% ipython --no-banner

In [1]: import numpy as np

In [2]: np.set_printoptions(precision=1, suppress=True, linewidth=120)

In [3]: X = -3 * np.eye(6) + np.ones((6, 6))

In [4]: X
Out[4]: 
array([[-2.,  1.,  1.,  1.,  1.,  1.],
       [ 1., -2.,  1.,  1.,  1.,  1.],
       [ 1.,  1., -2.,  1.,  1.,  1.],
       [ 1.,  1.,  1., -2.,  1.,  1.],
       [ 1.,  1.,  1.,  1., -2.,  1.],
       [ 1.,  1.,  1.,  1.,  1., -2.]])

In [5]: np.all(np.linalg.eigvalsh(X) > 0)
Out[5]: np.False_

In [6]: round(float(np.linalg.eigvalsh(X).min()), 1)
Out[6]: -3.0

In [7]: r0 = np.array([5, -1, 1, 5, -5, -4])

In [8]: M2 = X + np.outer(r0, np.eye(6)[1])

In [9]: np.linalg.matrix_rank(M2 - X)
Out[9]: np.int64(1)

In [10]: np.linalg.matrix_rank(np.linalg.inv(M2) - np.linalg.inv(X), tol=1e-8)
Out[10]: np.int64(1)

In [11]: X @ np.ones(6)
Out[11]: array([3., 3., 3., 3., 3., 3.])

In [12]: X @ (-1.0) ** np.arange(6)
Out[12]: array([-3.,  3., -3.,  3., -3.,  3.])

In [13]: np.sort(np.abs(np.fft.fft(X[0]))), np.sort(np.linalg.svd(X, compute_uv=False))
Out[13]: (array([3., 3., 3., 3., 3., 3.]), array([3., 3., 3., 3., 3., 3.]))

In [14]: np.fft.fft(X[0])
Out[14]: array([ 3.+0.j, -3.+0.j, -3.+0.j, -3.+0.j, -3.+0.j, -3.+0.j])

In [15]: evals, vecs = np.linalg.eigh(X)

In [16]: vec = np.array([1, -5, -3, 5, -5, -1])

In [17]: vecs * np.maximum(evals, 0) @ vecs.T
Out[17]: 
array([[0.5, 0.5, 0.5, 0.5, 0.5, 0.5],
       [0.5, 0.5, 0.5, 0.5, 0.5, 0.5],
       [0.5, 0.5, 0.5, 0.5, 0.5, 0.5],
       [0.5, 0.5, 0.5, 0.5, 0.5, 0.5],
       [0.5, 0.5, 0.5, 0.5, 0.5, 0.5],
       [0.5, 0.5, 0.5, 0.5, 0.5, 0.5]])

In [18]: np.linalg.eigvalsh(X[1:, 1:])
Out[18]: array([-3., -3., -3., -3.,  2.])

In [19]: (np.sign(vecs[:, -1].round(6)) == np.sign(vecs[0, -1].round(6))).astype(int)
Out[19]: array([1, 1, 1, 1, 1, 1])

In [20]: np.round(vec @ X @ vec / (vec @ vec), 1), evals[0], evals[-1]
Out[20]: (np.float64(-2.3), np.float64(-3.0), np.float64(3.0))

In [21]: th = np.radians(15)

In [22]: R = np.eye(6)

In [23]: R[1, 1] = R[2, 2] = np.cos(th)

In [24]: R[1, 2], R[2, 1] = -np.sin(th), np.sin(th)

In [25]: R
Out[25]: 
array([[ 1. ,  0. ,  0. ,  0. ,  0. ,  0. ],
       [ 0. ,  1. , -0.3,  0. ,  0. ,  0. ],
       [ 0. ,  0.3,  1. ,  0. ,  0. ,  0. ],
       [ 0. ,  0. ,  0. ,  1. ,  0. ,  0. ],
       [ 0. ,  0. ,  0. ,  0. ,  1. ,  0. ],
       [ 0. ,  0. ,  0. ,  0. ,  0. ,  1. ]])

In [26]: M2 = X @ R.T

In [27]: np.allclose(X @ X.T, M2 @ M2.T)
Out[27]: True

In [28]: np.linalg.svd(X, compute_uv=False), np.linalg.svd(M2, compute_uv=False)
Out[28]: (array([3., 3., 3., 3., 3., 3.]), array([3., 3., 3., 3., 3., 3.]))

In [29]: M2
Out[29]: 
array([[-2. ,  0.7,  1.2,  1. ,  1. ,  1. ],
       [ 1. , -2.2,  0.4,  1. ,  1. ,  1. ],
       [ 1. ,  1.5, -1.7,  1. ,  1. ,  1. ],
       [ 1. ,  0.7,  1.2, -2. ,  1. ,  1. ],
       [ 1. ,  0.7,  1.2,  1. , -2. ,  1. ],
       [ 1. ,  0.7,  1.2,  1. ,  1. , -2. ]])

In [30]: np.allclose(np.linalg.norm(X, axis=1), np.linalg.norm(M2, axis=1))
Out[30]: True

In [31]: cent = np.array([[2, 3, -1, -3, -3, 2, -1, -1],
    ...:     [2, -2, 3, -2, 2, 0, -2, -3],
    ...:     [2, -1, 2, -2, 3, 2, 0, 3],
    ...:     [-1, 3, 3, 1, 0, 2, 1, 3],
    ...:     [-1, 1, 1, 1, -1, 1, 1, -1],
    ...:     [0, 2, -2, -1, 0, 3, -3, 0],
    ...:     [-3, 3, 1, -3, -3, -2, -1, 1],
    ...:     [1, -3, 2, 2, 0, 2, -3, -1]])

In [32]: rng = np.random.default_rng(981)

In [33]: mat = (rng.random((38, 8)) < 0.25) @ cent

In [34]: mat
Out[34]: 
array([[-2,  4,  4,  2, -1,  3,  2,  2],
       [ 0,  0,  0,  0,  0,  0,  0,  0],
       [ 2, -1,  2, -2,  3,  2,  0,  3],
       [ 0,  0,  0,  0,  0,  0,  0,  0],
       [-1,  3, -1,  0, -1,  4, -2, -1],
       [-3,  3,  1, -3, -3, -2, -1,  1],
       [-4,  4,  2, -2, -4, -1,  0,  0],
       [ 1,  2,  5, -1,  3,  4,  1,  6],
       [ 0,  0,  0,  0,  0,  0,  0,  0],
       [-3,  5,  4, -1, -3,  5, -6,  3],
       [ 2, -1,  7,  1,  3,  6, -2,  5],
       [ 1,  1,  6, -1,  2,  2, -1,  0],
       [ 1, -3,  2,  2,  0,  2, -3, -1],
       [-1,  6,  0, -6, -6,  0, -2,  0],
       [ 0,  3,  2, -4, -6,  2, -5, -1],
       [ 1, -1,  0,  1,  0,  5, -6, -1],
       [-3,  3,  6,  0, -3,  2, -3,  3],
       [ 3,  2,  3, -4, -2,  3, -2, -5],
       [ 1, -3,  2,  2,  0,  2, -3, -1],
       [ 0,  2, -2, -1,  0,  3, -3,  0],
       [ 6,  2,  2, -8,  2,  7, -6, -1],
       [-4,  4,  2, -2, -4, -1,  0,  0],
       [ 4, -1,  3, -5,  5,  5, -5,  0],
       [ 0,  0,  0,  0,  0,  0,  0,  0],
       [ 2, -2,  3, -2,  2,  0, -2, -3],
       [ 2, -2,  3, -2,  2,  0, -2, -3],
       [ 0,  0,  0,  0,  0,  0,  0,  0],
       [-1,  3,  3,  1,  0,  2,  1,  3],
       [ 1,  1,  6, -1,  2,  2, -1,  0],
       [ 3,  2, -1, -2, -3,  7, -7, -2],
       [-3,  5, -1, -4, -3,  1, -4,  1],
       [-1,  3,  3,  1,  0,  2,  1,  3],
       [ 0,  0,  0,  0,  0,  0,  0,  0],
       [ 2, -1,  2, -2,  3,  2,  0,  3],
       [-2,  4,  4,  2, -1,  3,  2,  2],
       [ 2,  5, -3, -4, -3,  5, -4, -1],
       [ 3,  0,  1, -1, -3,  4, -4, -2],
       [ 3, -5,  5,  0,  2,  2, -5, -4]])

In [35]: lab = rng.permutation(8)

In [36]: M2 = mat[:, lab] * rng.choice([-1, 1], 8)

In [37]: M2
Out[37]: 
array([[ 2, -2, -4, -2,  4, -2, -3,  1],
       [ 0,  0,  0,  0,  0,  0,  0,  0],
       [ 0, -3, -2,  2, -1,  2, -2, -3],
       [ 0,  0,  0,  0,  0,  0,  0,  0],
       [-2,  1,  1, -1,  3,  0, -4,  1],
       [-1, -1, -1, -3,  3,  3,  2,  3],
       [ 0,  0, -2, -4,  4,  2,  1,  4],
       [ 1, -6, -5,  1,  2,  1, -4, -3],
       [ 0,  0,  0,  0,  0,  0,  0,  0],
       [-6, -3, -4, -3,  5,  1, -5,  3],
       [-2, -5, -7,  2, -1, -1, -6, -3],
       [-1,  0, -6,  1,  1,  1, -2, -2],
       [-3,  1, -2,  1, -3, -2, -2,  0],
       [-2,  0,  0, -1,  6,  6,  0,  6],
       [-5,  1, -2,  0,  3,  4, -2,  6],
       [-6,  1,  0,  1, -1, -1, -5,  0],
       [-3, -3, -6, -3,  3,  0, -2,  3],
       [-2,  5, -3,  3,  2,  4, -3,  2],
       [-3,  1, -2,  1, -3, -2, -2,  0],
       [-3,  0,  2,  0,  2,  1, -3,  0],
       [-6,  1, -2,  6,  2,  8, -7, -2],
       [ 0,  0, -2, -4,  4,  2,  1,  4],
       [-5,  0, -3,  4, -1,  5, -5, -5],
       [ 0,  0,  0,  0,  0,  0,  0,  0],
       [-2,  3, -3,  2, -2,  2,  0, -2],
       [-2,  3, -3,  2, -2,  2,  0, -2],
       [ 0,  0,  0,  0,  0,  0,  0,  0],
       [ 1, -3, -3, -1,  3, -1, -2,  0],
       [-1,  0, -6,  1,  1,  1, -2, -2],
       [-7,  2,  1,  3,  2,  2, -7,  3],
       [-4, -1,  1, -3,  5,  4, -1,  3],
       [ 1, -3, -3, -1,  3, -1, -2,  0],
       [ 0,  0,  0,  0,  0,  0,  0,  0],
       [ 0, -3, -2,  2, -1,  2, -2, -3],
       [ 2, -2, -4, -2,  4, -2, -3,  1],
       [-4,  1,  3,  2,  5,  4, -5,  3],
       [-4,  2, -1,  3,  0,  1, -4,  3],
       [-5,  4, -5,  3, -5,  0, -2, -2]])

In [38]: Uu, _, Vh = np.linalg.svd(mat.T @ M2)

In [39]: np.round(Uu @ Vh, 1) + 0
Out[39]: 
array([[ 0.,  0.,  0.,  1.,  0.,  0.,  0.,  0.],
       [ 0.,  0.,  0.,  0.,  1.,  0.,  0.,  0.],
       [ 0.,  0., -1.,  0.,  0.,  0.,  0.,  0.],
       [ 0.,  0.,  0.,  0.,  0., -1.,  0.,  0.],
       [ 0.,  0.,  0.,  0.,  0.,  0.,  0., -1.],
       [ 0.,  0.,  0.,  0.,  0.,  0., -1.,  0.],
       [ 1.,  0.,  0.,  0.,  0.,  0.,  0.,  0.],
       [ 0., -1.,  0.,  0.,  0.,  0.,  0.,  0.]])

In [40]: J = rng.normal(size=(42, 6))

In [41]: J = 3 * J / np.linalg.norm(J, axis=1, keepdims=True)

In [42]: J.round(1) + 0
Out[42]: 
array([[-0.6, -1.4,  2. , -1. ,  1.3,  0.2],
       [ 0.8,  0.4, -1.3, -1.5,  1.6, -1.2],
       [ 0. , -1.8, -1. , -1.3,  0.9,  1.6],
       [ 1.2, -0.9, -2. , -0.6, -1.5, -0.7],
       [-0.2,  0.5, -0.2,  2.2, -0.2, -2. ],
       [ 1.5,  1. ,  2.4, -0.1, -0.4, -0.1],
       [-1.1, -1.9,  1.4,  0.6,  0.9,  0.9],
       [ 1.3,  0.4, -1.8,  1. ,  1.5,  0.8],
       [-1.4, -1.5,  1.1,  1.5,  0.4,  1.2],
       [ 0.3, -0.4, -0.7,  2.1,  0.9, -1.7],
       [-0.9,  0.9,  1.8,  0.6, -1.3,  1.4],
       [ 1.1, -0.2, -2.1,  0.9,  1.6,  0.2],
       [ 0.6, -0.6,  0.2,  0.5,  2.5, -1.4],
       [ 1.2,  0.2,  1.6, -0.2,  2. ,  0.8],
       [ 2.4, -0.3,  1.2,  0.1, -0.2, -1.3],
       [ 1.3, -0.5,  1.4, -1.9, -0.1, -1.2],
       [-1.6,  0.3,  1.3,  1.3, -1. ,  1.4],
       [ 1.3, -1.7,  1.2, -1.2,  0. ,  1.3],
       [ 0.3,  1.4, -2.6,  0.1,  0. , -0.1],
       [ 0.6,  1.1, -1. , -0.1, -1.1,  2.3],
       [-2.3, -0.6, -1.6, -0.8,  0.4, -0.3],
       [-1.7, -0.4,  0. , -1.1,  1.2, -1.8],
       [ 0.7,  2.3,  0.9, -1.5, -0.5, -0.2],
       [ 0. , -0.8,  0. ,  1.7,  2.1, -1.1],
       [-1.8,  0.8,  0.7,  0. ,  1.8, -1.3],
       [ 0.5,  1.4, -0.7, -1.4, -2. , -0.4],
       [-0.2,  0.3, -1.8,  0.3, -2.3, -0.2],
       [-0.1,  1.7, -0.1,  1.4,  0.6, -1.9],
       [-2.3, -0.8,  0.5, -0.3,  1.5, -0.6],
       [ 1.5, -1. ,  0.8,  1.6,  0.4,  1.5],
       [ 0.4,  1.1, -2.4,  0.2, -0.8,  1.1],
       [-0.1,  0.3, -1. ,  0.7,  2.4,  1.3],
       [ 1.2,  0.4,  0.1, -2. ,  0.6, -1.7],
       [ 1.5,  0.1, -0.8,  1.5, -0.7,  1.9],
       [-1.9,  0.8, -0.7, -1.6,  0.7, -1. ],
       [ 1.5, -0.8, -2.3,  0.6, -0.2, -0.6],
       [-1.1, -1. , -0.1, -1.9,  1.6,  0.6],
       [-1.1,  0.8,  2. , -1. ,  0.6,  1.3],
       [-0.2,  0.6, -2.4,  0.9, -1.1,  1. ],
       [-1.4,  0.7,  1.8,  0.1,  1.4, -1.2],
       [-0.1,  2.2,  1.2, -1.4,  0. ,  0.8],
       [ 0.5, -0.7,  0.4, -1.2, -2.2,  1.3]])

In [43]: Uu, s, Vh = np.linalg.svd(J, full_matrices=False)

In [44]: np.allclose(Uu * s @ Vh, J)
Out[44]: True

In [45]: np.abs(Uu[:, 0]).round(6).argmax()
Out[45]: np.int64(30)

In [46]: np.round(np.sqrt((s ** 2).sum()), 1), np.round(np.linalg.norm(J), 1)
Out[46]: (np.float64(19.4), np.float64(19.4))

In [47]: np.round(Uu.T @ Uu, 1) + 0
Out[47]: 
array([[1., 0., 0., 0., 0., 0.],
       [0., 1., 0., 0., 0., 0.],
       [0., 0., 1., 0., 0., 0.],
       [0., 0., 0., 1., 0., 0.],
       [0., 0., 0., 0., 1., 0.],
       [0., 0., 0., 0., 0., 1.]])

In [48]: np.round(Uu.T @ J @ Vh.T, 1) + 0
Out[48]: 
array([[10. ,  0. ,  0. ,  0. ,  0. ,  0. ],
       [ 0. ,  8.9,  0. ,  0. ,  0. ,  0. ],
       [ 0. ,  0. ,  7.9,  0. ,  0. ,  0. ],
       [ 0. ,  0. ,  0. ,  7.3,  0. ,  0. ],
       [ 0. ,  0. ,  0. ,  0. ,  7. ,  0. ],
       [ 0. ,  0. ,  0. ,  0. ,  0. ,  5.8]])

In [49]: s / s[0]
Out[49]: array([1. , 0.9, 0.8, 0.7, 0.7, 0.6])
